$ python -q
>>> import numpy as np
>>> import numpy.linalg as la
>>> np.set_printoptions(precision=2, suppress=True, linewidth=140)
>>> E = np.array([[0, 1, 0, 0, 0, 0, 0],
...     [1, 0, 0, 1, 0, 1, 1],
...     [0, 0, 0, 0, 1, 0, 0],
...     [0, 1, 0, 0, 0, 1, 1],
...     [0, 0, 1, 0, 0, 0, 0],
...     [0, 1, 0, 1, 0, 0, 1],
...     [0, 1, 0, 1, 0, 1, 0]])
>>> print((E != 0).astype(int))
[[0 1 0 0 0 0 0]
 [1 0 0 1 0 1 1]
 [0 0 0 0 1 0 0]
 [0 1 0 0 0 1 1]
 [0 0 1 0 0 0 0]
 [0 1 0 1 0 0 1]
 [0 1 0 1 0 1 0]]
>>> (la.matrix_power((E != 0) + (E.T != 0) + np.eye(7), 7) > 0).astype(int)
array([[1, 1, 0, 1, 0, 1, 1],
       [1, 1, 0, 1, 0, 1, 1],
       [0, 0, 1, 0, 1, 0, 0],
       [1, 1, 0, 1, 0, 1, 1],
       [0, 0, 1, 0, 1, 0, 0],
       [1, 1, 0, 1, 0, 1, 1],
       [1, 1, 0, 1, 0, 1, 1]])
>>> np.sort(la.eigvals(E).real)
array([-1.51, -1.  , -1.  , -1.  ,  0.43,  1.  ,  3.09])
>>> out = E / np.sqrt((E ** 2).mean(axis=1, keepdims=True))
>>> out[1]
array([1.32, 0.  , 0.  , 1.32, 0.  , 1.32, 1.32])
>>> data = np.loadtxt("dump.csv", delimiter=",")
>>> data
array([[-0.44,  2.97,  2.25, -0.03,  2.16,  1.3 ],
       [-0.91,  4.82,  5.04,  1.84,  3.27, -0.08],
       [ 1.91,  1.9 ,  1.98, -0.54,  3.79,  1.06],
       [-0.08,  3.07,  3.36, -1.  ,  3.16,  0.19],
       [-0.83,  3.41,  4.43, -1.46,  2.91, -0.19],
       [-0.75,  2.21,  4.32,  0.31,  3.14, -0.94],
       [ 0.84,  2.38,  2.32, -0.72,  2.53,  0.69],
       [-1.73,  2.  ,  1.53, -1.3 ,  3.21, -0.26],
       [-0.33,  2.86,  2.89,  1.01,  3.53,  2.27],
       [-1.1 ,  4.  ,  1.39,  0.06,  4.1 , -1.08],
       [-1.05,  2.26,  3.37, -0.25,  4.4 ,  2.21],
       [-0.01,  1.52,  2.79, -1.1 ,  2.81, -0.62],
       [-0.33,  4.  ,  3.36,  0.64,  3.06,  1.08],
       [-1.4 ,  3.5 ,  2.81,  0.21,  2.57,  0.45],
       [ 0.14,  4.95,  4.07,  0.3 ,  2.27,  1.51],
       [ 2.15,  3.38,  1.67, -0.36,  2.45,  0.46],
       [ 1.15,  3.81,  4.63,  0.82,  2.71,  1.09],
       [ 0.7 ,  2.55,  2.39, -0.47,  3.76,  1.06],
       [-1.1 ,  3.3 ,  2.19, -1.4 ,  0.84,  0.42],
       [-0.32,  2.25,  2.26,  0.31,  5.13, -2.44],
       [-0.31,  3.65,  3.93,  0.54,  1.63,  1.17],
       [-1.53,  1.23,  3.14, -0.78,  3.51,  0.17],
       [-0.13,  3.3 ,  3.29, -0.92,  2.24,  0.23],
       [ 0.85,  4.88,  4.57, -0.06,  1.87,  0.08],
       [-1.02,  2.49,  2.37,  0.3 ,  1.97, -0.65],
       [-1.32,  3.04,  2.76,  3.06,  2.  , -0.08],
       [ 0.42,  4.24,  3.07, -0.38,  3.54, -0.24],
       [ 1.11,  2.09,  3.15, -1.51,  4.02,  0.92],
       [ 0.99,  3.38,  1.9 ,  0.46,  1.79, -0.21],
       [-0.82,  2.91,  2.66,  1.04,  3.58, -0.36],
       [ 0.42,  2.21,  2.09, -1.27,  1.96, -0.64]])
>>> out = np.c_[data[:, :5] @ np.array([[3, -1, 4, -1, 5],
...     [-2, -1, 1, 0, 2],
...     [-2, -3, -2, -5, 1],
...     [1, 0, 4, 4, -5],
...     [-1, -5, 0, 4, -1]]), np.array([-2, -3, -2, -1, -3, 2, 1, 1, -3, 1, 1, -3, 0, -1, -1, -2, -3, -1, 2, 2, 1, -1, -2, 1, 0, 2, 2, 3, 1, -1, 1])]
>>> out
array([[-13.95, -20.08,  -3.41,  -2.29,   3.98,  -2.  ],
       [-23.88, -35.38,  -1.54,  -3.85,  -2.34,  -3.  ],
       [ -6.36, -28.7 ,   3.42,   1.19,  14.24,  -2.  ],
       [-17.26, -28.87,  -7.97,  -8.08,  10.94,  -1.  ],
       [-22.54, -30.42, -14.61, -15.52,  11.49,  -3.  ],
       [-18.14, -30.12,  -8.19,  -7.05,   0.3 ,   2.  ],
       [-10.13, -22.83,  -1.78,  -5.2 ,  12.35,   1.  ],
       [-16.76, -20.91, -13.18,   1.72,   0.17,   1.  ],
       [-15.01, -28.85,  -0.2 ,   4.04,  -1.62,  -3.  ],
       [-18.12, -27.57,  -2.94,  10.79,  -0.51,   1.  ],
       [-19.06, -33.32,  -9.68,   0.8 ,  -0.51,   1.  ],
       [-12.56, -23.93,  -8.5 ,  -7.1 ,   8.47,  -3.  ],
       [-18.13, -29.05,  -1.48,  -1.67,   3.45,   0.  ],
       [-19.18, -23.38,  -6.88,  -1.53,  -0.81,  -1.  ],
       [-19.59, -28.65,  -1.43, -10.21,  10.9 ,  -1.  ],
       [ -6.46, -22.79,   7.2 ,  -2.14,  18.53,  -2.  ],
       [-15.32, -32.4 ,   2.43, -10.18,  11.19,  -3.  ],
       [-12.01, -29.22,  -1.31,   0.51,   9.58,  -1.  ],
       [-16.52, -12.97, -11.08, -12.09,   9.45,   2.  ],
       [-14.8 , -34.36,  -2.31,  10.78,  -1.52,   2.  ],
       [-17.18, -23.28,  -3.29, -10.66,   5.35,   1.  ],
       [-17.62, -26.67, -14.29,  -3.25,  -1.66,  -1.  ],
       [-16.73, -24.24,  -7.48, -11.04,  11.6 ,  -2.  ],
       [-18.28, -28.79,  -1.1 , -16.46,  17.01,   1.  ],
       [-14.45, -18.43,  -5.13,  -1.75,  -1.22,   0.  ],
       [-14.5 , -20.  ,   4.48,   7.76, -15.06,   2.  ],
       [-17.28, -31.57,  -1.74,  -3.13,  12.01,   2.  ],
       [-12.68, -32.75,  -5.81,  -6.82,  16.41,   3.  ],
       [ -8.92, -19.02,   5.38,  -1.49,   9.52,   1.  ],
       [-16.14, -27.97,  -1.53,   6.  ,  -4.4 ,  -1.  ],
       [-10.57, -18.7 ,  -5.37,  -8.11,  13.  ,   1.  ]])
>>> np.round(la.norm(out - data @ la.lstsq(data, out)[0], axis=0), 2) + 0
array([0.  , 0.  , 0.  , 0.  , 0.  , 9.47])
>>> la.matrix_rank(np.c_[data, out])
np.int64(7)
>>> np.round(la.lstsq(data, out[:, 0])[0], 2) + 0
array([ 3., -2., -2.,  1., -1.,  0.])
